% ipython --no-banner

In [1]: import numpy as np

In [2]: from numpy import linalg as LA

In [3]: np.set_printoptions(precision=2, suppress=True, linewidth=200, legacy="1.25")

In [4]: mat = np.load("x.npy")

In [5]: mat
Out[5]: 
array([[ 1, -1,  1, -1, -1,  1, -1,  1],
       [ 1,  1,  1,  1, -1, -1, -1, -1],
       [ 1, -1, -1,  1, -1,  1,  1, -1],
       [ 1, -1, -1,  1,  1, -1, -1,  1],
       [ 1,  1, -1, -1,  1,  1, -1, -1],
       [ 1, -1,  1, -1,  1, -1,  1, -1],
       [ 1,  1, -1, -1, -1, -1,  1,  1],
       [ 1,  1,  1,  1,  1,  1,  1,  1]])

In [6]: Y = mat[0, 0] * mat[1:] - np.outer(mat[1:, 0], mat[0])

In [7]: Y
Out[7]: 
array([[ 0,  2,  0,  2,  0, -2,  0, -2],
       [ 0,  0, -2,  2,  0,  0,  2, -2],
       [ 0,  0, -2,  2,  2, -2,  0,  0],
       [ 0,  2, -2,  0,  2,  0,  0, -2],
       [ 0,  0,  0,  0,  2, -2,  2, -2],
       [ 0,  2, -2,  0,  0, -2,  2,  0],
       [ 0,  2,  0,  2,  2,  0,  2,  0]])

In [8]: mat[:, 0] / mat[0, 0]
Out[8]: array([1., 1., 1., 1., 1., 1., 1., 1.])

In [9]: LA.matrix_rank(Y), LA.matrix_rank(mat)
Out[9]: (7, 8)

In [10]: np.flatnonzero(~Y.round(6).any(axis=1))
Out[10]: array([], dtype=int64)

In [11]: vec = np.array([1, 3, 5, 0, 4, 0, 3, 2])

In [12]: rhs = mat @ vec

In [13]: rhs
Out[13]: array([ -2,   0, -10,  -4,  -2,   8,   0,  18])

In [14]: LA.solve(mat, rhs + mat[:, 7])
Out[14]: array([ 1.,  3.,  5., -0.,  4., -0.,  3.,  3.])

In [15]: LA.solve(mat.T, mat[0])
Out[15]: array([ 1.,  0., -0.,  0., -0.,  0., -0.,  0.])

In [16]: mat[:, 5] @ mat[:, 7]
Out[16]: 0

In [17]: mat @ mat.T
Out[17]: 
array([[8, 0, 0, 0, 0, 0, 0, 0],
       [0, 8, 0, 0, 0, 0, 0, 0],
       [0, 0, 8, 0, 0, 0, 0, 0],
       [0, 0, 0, 8, 0, 0, 0, 0],
       [0, 0, 0, 0, 8, 0, 0, 0],
       [0, 0, 0, 0, 0, 8, 0, 0],
       [0, 0, 0, 0, 0, 0, 8, 0],
       [0, 0, 0, 0, 0, 0, 0, 8]])

In [18]: mat.T @ mat
Out[18]: 
array([[8, 0, 0, 0, 0, 0, 0, 0],
       [0, 8, 0, 0, 0, 0, 0, 0],
       [0, 0, 8, 0, 0, 0, 0, 0],
       [0, 0, 0, 8, 0, 0, 0, 0],
       [0, 0, 0, 0, 8, 0, 0, 0],
       [0, 0, 0, 0, 0, 8, 0, 0],
       [0, 0, 0, 0, 0, 0, 8, 0],
       [0, 0, 0, 0, 0, 0, 0, 8]])

In [19]: round(float(LA.det(mat)), 2)
Out[19]: -4096.0

In [20]: (mat + mat.T) / 2
Out[20]: 
array([[ 1.,  0.,  1.,  0.,  0.,  1.,  0.,  1.],
       [ 0.,  1.,  0.,  0.,  0., -1.,  0.,  0.],
       [ 1.,  0., -1.,  0., -1.,  1.,  0.,  0.],
       [ 0.,  0.,  0.,  1.,  0., -1., -1.,  1.],
       [ 0.,  0., -1.,  0.,  1.,  1., -1.,  0.],
       [ 1., -1.,  1., -1.,  1., -1.,  0.,  0.],
       [ 0.,  0.,  0., -1., -1.,  0.,  1.,  1.],
       [ 1.,  0.,  0.,  1.,  0.,  0.,  1.,  1.]])

In [21]: np.allclose(mat, mat.T)
Out[21]: False

In [22]: J = np.loadtxt("dump.csv", delimiter=",")

In [23]: J
Out[23]: 
array([[7., 8., 8., 9., 3., 0., 4., 7., 1., 3., 8., 2., 8.],
       [0., 7., 2., 0., 3., 9., 7., 2., 6., 1., 1., 5., 9.],
       [0., 0., 7., 1., 0., 2., 6., 0., 2., 9., 9., 6., 5.],
       [0., 0., 0., 5., 8., 1., 2., 5., 9., 4., 5., 0., 1.],
       [0., 0., 0., 0., 7., 5., 8., 2., 7., 4., 8., 3., 8.],
       [0., 0., 0., 0., 0., 7., 3., 9., 5., 7., 2., 2., 9.],
       [0., 0., 0., 0., 0., 0., 0., 0., 7., 4., 6., 7., 8.],
       [0., 0., 0., 0., 0., 0., 0., 7., 6., 9., 7., 9., 8.],
       [0., 0., 0., 0., 0., 0., 0., 0., 2., 4., 6., 2., 1.],
       [0., 0., 0., 0., 0., 0., 0., 0., 0., 4., 7., 3., 8.],
       [0., 0., 0., 0., 0., 0., 0., 0., 0., 0., 5., 1., 5.],
       [0., 0., 0., 0., 0., 0., 0., 0., 0., 0., 0., 5., 3.],
       [0., 0., 0., 0., 0., 0., 0., 0., 0., 0., 0., 0., 7.]])

In [24]: # null space of dimension 1

In [25]: Uu, sigma, Vt = LA.svd(J)

In [26]: V = Vt[:(sigma > 1e-8).sum()]

In [27]: rng = np.random.default_rng(7344)

In [28]: vec = J[10] + 4 * J[3] + rng.integers(2) * np.eye(13)[3]

In [29]: vec
Out[29]: array([ 0.,  0.,  0., 21., 32.,  4.,  8., 20., 36., 16., 25.,  1.,  9.])

In [30]: np.allclose(V.T @ V @ vec, vec)
Out[30]: False

In [31]: np.diag(V.T @ V)
Out[31]: array([0.88, 0.99, 0.82, 0.75, 0.83, 0.96, 0.76, 1.  , 1.  , 1.  , 1.  , 1.  , 1.  ])

In [32]: round(float(LA.norm(vec - V.T @ V @ vec)), 2)
Out[32]: 0.5

In [33]: LA.matrix_rank(np.vstack([J, vec]))
Out[33]: 13

In [34]: m1 = np.load("data.npy")

In [35]: m1
Out[35]: 
array([[ 0.,  2.,  1., -2., -1.,  0.,  2.,  2.],
       [ 2.,  0.,  0.,  0.,  0.,  0.,  0.,  0.],
       [ 1.,  0.,  0.,  0.,  0.,  0.,  0.,  0.],
       [-2.,  0.,  0.,  0.,  0.,  0.,  0.,  0.],
       [-1.,  0.,  0.,  0.,  0.,  0.,  0.,  0.],
       [ 0.,  0.,  0.,  0.,  0.,  0.,  0.,  0.],
       [ 2.,  0.,  0.,  0.,  0.,  0.,  0.,  0.],
       [ 2.,  0.,  0.,  0.,  0.,  0.,  0.,  0.]])

In [36]: # 2 groups of indices that never mix

In [37]: np.round(LA.eigvalsh(m1).min(), 2)
Out[37]: -4.24

In [38]: np.all(LA.eigvalsh(m1) > 0)
Out[38]: False

In [39]: lab = rng.integers(0, 2, 16)

In [40]: M = np.triu((lab[:, None] == lab) & (rng.random((16, 16)) < 0.8), 1).astype(int)

In [41]: M += M.T

In [42]: M
Out[42]: 
array([[0, 1, 1, 0, 1, 0, 0, 1, 1, 1, 0, 0, 0, 0, 1, 1],
       [1, 0, 1, 0, 1, 0, 0, 1, 1, 1, 0, 0, 0, 0, 1, 0],
       [1, 1, 0, 0, 1, 0, 0, 0, 1, 1, 0, 0, 0, 0, 1, 1],
       [0, 0, 0, 0, 0, 1, 0, 0, 0, 0, 1, 1, 1, 1, 0, 0],
       [1, 1, 1, 0, 0, 0, 0, 1, 0, 1, 0, 0, 0, 0, 1, 1],
       [0, 0, 0, 1, 0, 0, 1, 0, 0, 0, 1, 0, 1, 0, 0, 0],
       [0, 0, 0, 0, 0, 1, 0, 0, 0, 0, 1, 1, 1, 0, 0, 0],
       [1, 1, 0, 0, 1, 0, 0, 0, 1, 0, 0, 0, 0, 0, 1, 1],
       [1, 1, 1, 0, 0, 0, 0, 1, 0, 1, 0, 0, 0, 0, 1, 1],
       [1, 1, 1, 0, 1, 0, 0, 0, 1, 0, 0, 0, 0, 0, 1, 0],
       [0, 0, 0, 1, 0, 1, 1, 0, 0, 0, 0, 1, 1, 1, 0, 0],
       [0, 0, 0, 1, 0, 0, 1, 0, 0, 0, 1, 0, 1, 0, 0, 0],
       [0, 0, 0, 1, 0, 1, 1, 0, 0, 0, 1, 1, 0, 0, 0, 0],
       [0, 0, 0, 1, 0, 0, 0, 0, 0, 0, 1, 0, 0, 0, 0, 0],
       [1, 1, 1, 0, 1, 0, 0, 1, 1, 1, 0, 0, 0, 0, 0, 1],
       [1, 0, 1, 0, 1, 0, 0, 1, 1, 0, 0, 0, 0, 0, 1, 0]])

In [43]: # column 8 repeats column 4

In [44]: np.abs(np.diag(LA.qr(M)[1])) > 1e-9
Out[44]: array([ True,  True,  True,  True,  True,  True,  True,  True, False,  True,  True, False,  True,  True,  True, False])

In [45]: np.unique(M.round(6), axis=0).shape
Out[45]: (14, 16)

In [46]: np.allclose(M[:-1].T @ LA.lstsq(M[:-1].T, M[-1])[0], M[-1])
Out[46]: True

In [47]: gram = M.T @ M

In [48]: np.round(LA.eigvalsh(gram)[::-1], 2) + 0
Out[48]: array([48.34, 20.57,  5.17,  4.77,  4.  ,  2.19,  1.96,  1.66,  1.  ,  1.  ,  0.65,  0.52,  0.15,  0.  ,  0.  ,  0.  ])

In [49]: E = np.load("out19.npy")

In [50]: E
Out[50]: 
array([[ 0, -1,  3,  3,  2,  3,  3, -1],
       [ 0,  0, -2,  0, -1,  1,  0, -3],
       [ 0,  0,  0,  2, -3,  0, -2,  0],
       [ 0,  0,  0,  0, -2, -1,  0, -2],
       [ 0,  0,  0,  0,  0,  2,  1, -1],
       [ 0,  0,  0,  0,  0,  0,  3,  1],
       [ 0,  0,  0,  0,  0,  0,  0, -1],
       [ 0,  0,  0,  0,  0,  0,  0,  0]])

In [51]: # null space of dimension 1

In [52]: u = np.array([-7, -6, 9])

In [53]: np.array([np.convolve(row, u, "same") for row in E])
Out[53]: 
array([[  7, -15, -48,  -5,  -6, -21,  16,  33],
       [  0,  14,  12, -11,  -1, -15,  30,  18],
       [  0,   0, -14,   9,  36, -13,  12, -18],
       [  0,   0,   0,  14,  19, -12,   5,  12],
       [  0,   0,   0,   0, -14, -19,  19,  15],
       [  0,   0,   0,   0,   0, -21, -25,  21],
       [  0,   0,   0,   0,   0,   0,   7,   6],
       [  0,   0,   0,   0,   0,   0,   0,   0]])

In [54]: np.cross(E[6, :3], E[5, :3])
Out[54]: array([0, 0, 0])

In [55]: Uu, sigma, Vt = LA.svd(E)

In [56]: V = Vt[:(sigma > 1e-8).sum()]

In [57]: vec = E[6] + 2 * E[2] + rng.integers(2) * np.eye(8)[4]

In [58]: vec
Out[58]: array([ 0.,  0.,  0.,  4., -5.,  0., -4., -1.])

In [59]: LA.matrix_rank(np.vstack([E, vec]))
Out[59]: 7

In [60]: np.round(V.T @ V, 2) + 0
Out[60]: 
array([[0., 0., 0., 0., 0., 0., 0., 0.],
       [0., 1., 0., 0., 0., 0., 0., 0.],
       [0., 0., 1., 0., 0., 0., 0., 0.],
       [0., 0., 0., 1., 0., 0., 0., 0.],
       [0., 0., 0., 0., 1., 0., 0., 0.],
       [0., 0., 0., 0., 0., 1., 0., 0.],
       [0., 0., 0., 0., 0., 0., 1., 0.],
       [0., 0., 0., 0., 0., 0., 0., 1.]])

In [61]: np.diag(V.T @ V)
Out[61]: array([0., 1., 1., 1., 1., 1., 1., 1.])

In [62]: np.allclose(V.T @ V @ vec, vec)
Out[62]: True

In [63]: K = np.array([[0, 0, 0, 0, 1, 1, 0],
    ...:     [0, 0, 1, 0, 0, 0, 1],
    ...:     [0, 1, 0, 0, 0, 0, 1],
    ...:     [0, 0, 0, 0, 0, 0, 0],
    ...:     [1, 0, 0, 0, 0, 1, 0],
    ...:     [1, 0, 0, 0, 1, 0, 0],
    ...:     [0, 1, 1, 0, 0, 0, 0]])

In [64]: # looks like rank 6

In [65]: round(LA.eigvalsh(K).min(), 2)
Out[65]: -1.0

In [66]: [round(float(LA.det(K[:i, :i])), 2) + 0 for i in range(1, 8)]
Out[66]: [0.0, 0.0, 0.0, 0.0, 0.0, 0.0, 0.0]

In [67]: theta = np.radians(45)

In [68]: Rm = np.eye(7)

In [69]: Rm[3, 3] = Rm[2, 2] = np.cos(theta)

In [70]: Rm[3, 2], Rm[2, 3] = -np.sin(theta), np.sin(theta)

In [71]: Rm
Out[71]: 
array([[ 1.  ,  0.  ,  0.  ,  0.  ,  0.  ,  0.  ,  0.  ],
       [ 0.  ,  1.  ,  0.  ,  0.  ,  0.  ,  0.  ,  0.  ],
       [ 0.  ,  0.  ,  0.71,  0.71,  0.  ,  0.  ,  0.  ],
       [ 0.  ,  0.  , -0.71,  0.71,  0.  ,  0.  ,  0.  ],
       [ 0.  ,  0.  ,  0.  ,  0.  ,  1.  ,  0.  ,  0.  ],
       [ 0.  ,  0.  ,  0.  ,  0.  ,  0.  ,  1.  ,  0.  ],
       [ 0.  ,  0.  ,  0.  ,  0.  ,  0.  ,  0.  ,  1.  ]])

In [72]: Y = K @ Rm.T

In [73]: round(LA.det(Rm), 2), round(np.trace(Rm), 2)
Out[73]: (1.0, 6.41)

In [74]: Uu, sigma, Vt = LA.svd(K)

In [75]: np.argmax(sigma[:-1] / (sigma[1:] + 1e-6)) + 1
Out[75]: 6

In [76]: Y = Uu[:, :6] @ np.diag(sigma[:6]) @ Vt[:6]

In [77]: round(float(LA.norm(K - Y) / LA.norm(K)), 2)
Out[77]: 0.0

In [78]: X = np.array([[1, 0, 1, 0], [0, 3, 0, 3], [1, 0, 1, 0], [0, 3, 0, 3]])

In [79]: # symmetric

In [80]: evals, V = LA.eigh(X)

In [81]: vec = np.array([1, -1, 5, 1])

In [82]: np.abs(X).sum(axis=1).max(), np.abs(evals).max()
Out[82]: (6, 6.0)

In [83]: vec @ X @ vec
Out[83]: 36

In [84]: LA.eigvalsh(X[1:, 1:])
Out[84]: array([0., 1., 6.])

In [85]: round(vec @ X @ vec / (vec @ vec), 2), evals[0], evals[-1]
Out[85]: (1.29, 0.0, 6.0)

In [86]: V * np.abs(evals) @ V.T
Out[86]: 
array([[1., 0., 1., 0.],
       [0., 3., 0., 3.],
       [1., 0., 1., 0.],
       [0., 3., 0., 3.]])

In [87]: (np.sign(V[:, -1].round(6)) == np.sign(V[0, -1].round(6))).astype(int)
Out[87]: array([1, 0, 1, 0])

In [88]: P = np.triu(np.array([[1, 1, 0, 1], [0, 1, 0, 1], [1, 1, 0, 2], [0, 2, 2, 0]]), 1) + np.eye(4)

In [89]: Y = P @ X @ LA.inv(P)

In [90]: np.poly(Y)
Out[90]: array([ 1., -8., 12.,  0.,  0.])

In [91]: Y
Out[91]: 
array([[ 1.,  5.,  1., -2.],
       [ 0.,  6.,  0.,  0.],
       [ 1.,  5.,  1., -2.],
       [ 0.,  3.,  0.,  0.]])

In [92]: LA.matrix_rank(Y)
Out[92]: 2

In [93]: round(float(LA.det(Y)), 2)
Out[93]: 0.0

In [94]: np.allclose(X[:-1].T @ LA.lstsq(X[:-1].T, X[-1])[0], X[-1])
Out[94]: True

In [95]: X @ LA.pinv(X) @ X
Out[95]: 
array([[1., 0., 1., 0.],
       [0., 3., 0., 3.],
       [1., 0., 1., 0.],
       [0., 3., 0., 3.]])

In [96]: [round(float(x), 2) for x in LA.svd(X, compute_uv=False)[:3]]
Out[96]: [6.0, 2.0, 0.0]

In [97]: LA.matrix_rank(X, rtol=0.1)
Out[97]: 2

In [98]: np.argsort(-LA.norm(X, axis=0).round(6), kind="stable")[:3]
Out[98]: array([1, 3, 0])

In [99]: vec = np.array([8, -2, 8, 8])

In [100]: X * vec
Out[100]: 
array([[ 8,  0,  8,  0],
       [ 0, -6,  0, 24],
       [ 8,  0,  8,  0],
       [ 0, -6,  0, 24]])

In [101]: LA.norm(X @ vec) <= LA.norm(X, 2) * LA.norm(vec) + 1e-9
Out[101]: True

In [102]: X @ np.ones(4)
Out[102]: array([2., 6., 2., 6.])

In [103]: np.einsum("ij,j->i", X, vec)
Out[103]: array([16, 18, 16, 18])

In [104]: X @ (2 * vec)
Out[104]: array([32, 36, 32, 36])

In [105]: O, _ = LA.qr(np.array([[0.8, -1.8, -1.5, -0.6, 1.2, -0.2, -0.3, -0.6, -1.3],
     ...:     [0.2, 0.5, -0.2, -0.5, -0.6, -0.1, 0.0, -0.2, 1.1],
     ...:     [-1.6, 0.8, -0.3, 1.0, -0.2, -0.7, 1.1, -0.8, 1.4],
     ...:     [-1.0, -2.1, 0.0, 0.7, -0.9, -0.7, 0.8, 1.4, -0.7],
     ...:     [0.5, 1.3, 0.0, 0.2, 1.6, 1.8, 0.3, -0.7, -1.1],
     ...:     [-2.0, 0.2, -0.2, 0.3, -0.1, 0.1, 0.9, 1.8, -1.5],
     ...:     [-0.3, -0.7, -0.8, 0.9, -0.5, 0.3, 0.3, 0.8, 1.4],
     ...:     [0.9, -1.3, -1.1, -1.4, 0.8, 0.9, 0.8, -0.2, -0.6],
     ...:     [1.8, 0.0, 0.1, -0.7, -1.1, 1.4, -1.5, -0.1, -1.2]]))

In [106]: W0 = O[:, :7]

In [107]: W0.round(2) + 0
Out[107]: 
array([[-0.23,  0.49, -0.51, -0.08, -0.22,  0.3 ,  0.45],
       [-0.06, -0.15, -0.22,  0.25,  0.47,  0.17, -0.23],
       [ 0.45, -0.18, -0.38, -0.2 ,  0.22,  0.19, -0.28],
       [ 0.28,  0.63,  0.41, -0.17, -0.01, -0.26, -0.24],
       [-0.14, -0.38, -0.26, -0.28, -0.52, -0.51, -0.14],
       [ 0.56,  0.  , -0.21,  0.4 ,  0.09, -0.47,  0.49],
       [ 0.08,  0.21, -0.34, -0.62,  0.33, -0.21, -0.06],
       [-0.25,  0.35, -0.37,  0.48, -0.04, -0.29, -0.52],
       [-0.51, -0.05,  0.1 , -0.09,  0.55, -0.4 ,  0.27]])

In [108]: np.round(W0[:, 5] @ W0[:, 1], 2)
Out[108]: -0.0

In [109]: np.round(W0 @ W0.T, 2) + 0
Out[109]: 
array([[ 0.9 , -0.12, -0.1 , -0.14, -0.11,  0.01,  0.15,  0.07, -0.08],
       [-0.12,  0.43,  0.23, -0.23, -0.24, -0.04,  0.02,  0.21,  0.12],
       [-0.1 ,  0.23,  0.58, -0.09, -0.01,  0.05,  0.3 , -0.05, -0.27],
       [-0.14, -0.23, -0.09,  0.79, -0.17,  0.  ,  0.19,  0.11, -0.08],
       [-0.11, -0.24, -0.01, -0.17,  0.86,  0.  ,  0.11,  0.11, -0.03],
       [ 0.01, -0.04,  0.05,  0.  ,  0.  ,  0.99, -0.03,  0.01,  0.03],
       [ 0.15,  0.02,  0.3 ,  0.19,  0.11, -0.03,  0.71, -0.05,  0.21],
       [ 0.07,  0.21, -0.05,  0.11,  0.11,  0.01, -0.05,  0.91, -0.02],
       [-0.08,  0.12, -0.27, -0.08, -0.03,  0.03,  0.21, -0.02,  0.82]])
